$ ipython --no-banner

In [1]: import numpy as np

In [2]: import numpy.linalg as la

In [3]: np.set_printoptions(precision=1, suppress=True, linewidth=140, sign=" ")

In [4]: F = np.array([[0, 2, 2],
   ...:     [0, 3, 3],
   ...:     [1, 4, 5],
   ...:     [2, 5, 7],
   ...:     [3, 6, 8],
   ...:     [5, 6, 9],
   ...:     [7, 6, 10],
   ...:     [7, 7, 11],
   ...:     [8, 9, 13],
   ...:     [10, 10, 15],
   ...:     [11, 12, 17],
   ...:     [13, 14, 18],
   ...:     [15, 15, 20],
   ...:     [16, 17, 20],
   ...:     [18, 18, 21]])

In [5]: def softmax(z):
   ...:     e = np.exp(z - z.max(axis=-1, keepdims=True))
   ...:     return e / e.sum(axis=-1, keepdims=True)
   ...: 

In [6]: np.round(softmax(10 * F[6]), 1) + 0
Out[6]: array([ 0.,  0.,  1.])

In [7]: np.round(softmax(F[6] + -2), 1) + 0
Out[7]: array([ 0. ,  0. ,  0.9])

In [8]: att = F @ F.T / np.sqrt(3)

In [9]: softmax(att).round(6).argmax(axis=1)
Out[9]: array([ 14,  14,  14,  14,  14,  14,  14,  14,  14,  14,  14,  14,  14,  14,  14])

In [10]: softmax(att)[6] @ F
Out[10]: array([ 18.,  18.,  21.])

In [11]: U, sigma, VT = la.svd(F)

In [12]: np.argmax(sigma[:-1] / (sigma[1:] + 1e-6)) + 1
Out[12]: np.int64(1)

In [13]: other = U[:, :1] @ np.diag(sigma[:1]) @ VT[:1]

In [14]: la.matrix_rank(F, rtol=0.05)
Out[14]: np.int64(2)

In [15]: la.matrix_rank(other)
Out[15]: np.int64(1)

In [16]: other = np.array([[0, 0, 2], [1, -2, -3], [-1, 0, -3]])

In [17]: np.einsum("ik,kj->ji", F, other)
Out[17]: 
array([[  0,   0,  -1,  -2,  -2,  -3,  -4,  -4,  -4,  -5,  -5,  -4,  -5,  -3,  -3],
       [ -4,  -6,  -8, -10, -12, -12, -12, -14, -18, -20, -24, -28, -30, -34, -36],
       [-12, -18, -25, -32, -36, -35, -34, -40, -50, -55, -65, -70, -75, -79, -81]])

In [18]: la.matrix_rank(np.vstack([F, other.T]))
Out[18]: np.int64(3)

In [19]: F @ other
Out[19]: 
array([[  0,  -4, -12],
       [  0,  -6, -18],
       [ -1,  -8, -25],
       [ -2, -10, -32],
       [ -2, -12, -36],
       [ -3, -12, -35],
       [ -4, -12, -34],
       [ -4, -14, -40],
       [ -4, -18, -50],
       [ -5, -20, -55],
       [ -5, -24, -65],
       [ -4, -28, -70],
       [ -5, -30, -75],
       [ -3, -34, -79],
       [ -3, -36, -81]])

In [20]: np.vstack([F, other.T]).shape
Out[20]: (18, 3)

In [21]: np.einsum("ij->j", F)
Out[21]: array([ 116,  134,  179])

In [22]: other.T @ F.T
Out[22]: 
array([[  0,   0,  -1,  -2,  -2,  -3,  -4,  -4,  -4,  -5,  -5,  -4,  -5,  -3,  -3],
       [ -4,  -6,  -8, -10, -12, -12, -12, -14, -18, -20, -24, -28, -30, -34, -36],
       [-12, -18, -25, -32, -36, -35, -34, -40, -50, -55, -65, -70, -75, -79, -81]])

In [23]: np.round(la.norm(F, 2) / la.norm(F), 1)
Out[23]: np.float64(1.0)

In [24]: la.matrix_rank(F, rtol=0.1)
Out[24]: np.int64(1)

In [25]: round(np.log10(la.cond(F)))
Out[25]: 1

In [26]: np.abs(la.svd(F)[2][-1])
Out[26]: array([ 0.2,  0.8,  0.5])

In [27]: [round(float(x), 1) for x in la.svd(F, compute_uv=False)[:3]]
Out[27]: [75.0, 5.7, 3.1]

In [28]: M = np.load("arr.npy")

In [29]: M
Out[29]: 
array([[ -4,  -4,   8,  -2,  -2,   4],
       [ -2,   0,   6,  -1,   0,   3],
       [ -4, -10,  -4,  -2,  -5,  -2],
       [  0,   0,   0,   0,   0,   0],
       [  0,   0,   0,   0,   0,   0],
       [  0,   0,   0,   0,   0,   0]])

In [30]: U, sigma, VT = la.svd(M)

In [31]: vecs = VT[:(sigma > 1e-8).sum()]

In [32]: rng = np.random.default_rng(31418)

In [33]: x = M[1] + -3 * M[5] + rng.integers(2) * np.eye(6)[2]

In [34]: x
Out[34]: array([-2.,  0.,  6., -1.,  0.,  3.])

In [35]: np.allclose(vecs.T @ vecs @ x, x)
Out[35]: True

In [36]: la.matrix_rank(np.vstack([M, x]))
Out[36]: np.int64(3)

In [37]: M.sum(axis=1)
Out[37]: array([  0,   6, -27,   0,   0,   0])

In [38]: la.rank(M)
AttributeError: module 'numpy.linalg' has no attribute 'rank'


In [39]: M.sum(axis=0)
Out[39]: array([-10, -14,  10,  -5,  -7,   5])

In [40]: np.round(la.norm(M), 1)
Out[40]: np.float64(18.3)

In [41]: la.svd(M, compute_uv=False)
Out[41]: array([ 13.5,  12.3,   0.4,   0. ,   0. ,   0. ])

In [42]: np.diff(M, axis=0)
Out[42]: 
array([[  2,   4,  -2,   1,   2,  -1],
       [ -2, -10, -10,  -1,  -5,  -5],
       [  4,  10,   4,   2,   5,   2],
       [  0,   0,   0,   0,   0,   0],
       [  0,   0,   0,   0,   0,   0]])

In [43]: M.shape
Out[43]: (6, 6)
